$ python -q
>>> import numpy as np
>>> np.set_printoptions(precision=2, suppress=True, linewidth=100, floatmode="fixed")
>>> feats = np.loadtxt("arr.csv", delimiter=",")
>>> print(feats)
[[12.84 -6.01 -2.68  1.27]
 [ 5.53  1.67  7.81 -0.76]
 [ 8.65  4.98  4.63  1.07]
 [ 3.87  4.02 -7.34  4.78]
 [-0.03  0.65 11.01  1.40]
 [-0.96  4.95  0.36  0.92]
 [-1.82 -6.36 -2.59  2.31]
 [ 5.25 -0.80  5.12  3.81]
 [-1.08 -0.54  0.78  2.30]
 [ 8.72 -6.85  1.33 -0.24]
 [-4.84 -0.36  0.35  0.81]
 [-1.84 -1.86  3.34 -0.80]
 [ 9.21  3.33 -1.38  5.61]
 [ 3.64  3.74 -1.57  0.37]
 [-1.56  4.99  1.99 -3.95]
 [-8.30  4.82 -1.81  1.07]
 [-1.21 -0.99 -2.21  6.08]
 [-0.04  4.66  0.10 -4.71]
 [-5.14 11.57 -1.14  2.59]
 [-1.90 -3.58  4.10  1.58]
 [ 5.06 -1.04 -5.64  8.14]
 [-3.43 -3.34  2.72 -7.52]
 [-8.41  0.86 -1.67  7.17]]
>>> Ac = feats - feats.mean(axis=0)
>>> U, sv, VT = np.linalg.svd(Ac, full_matrices=False)
>>> np.round(np.abs(VT[-1]), 2) + 0
array([0.09, 0.00, 0.60, 0.80])
>>> sv
array([27.72, 22.14, 19.37, 13.71])
>>> print(sv ** 2 / (sv ** 2).sum())
[0.42 0.27 0.21 0.10]
>>> (np.sign(U[:, 0]) == np.sign(U[0, 0])).astype(int)
array([1, 1, 1, 1, 0, 0, 1, 1, 0, 1, 0, 0, 1, 1, 0, 0, 0, 0, 0, 0, 1, 0, 0])
>>> print(np.round(Ac.mean(axis=0), 2) + 0)
[0.00 0.00 0.00 0.00]
>>> round(float((sv ** 2).sum() ** 2 / (sv ** 4).sum()), 2)
3.3
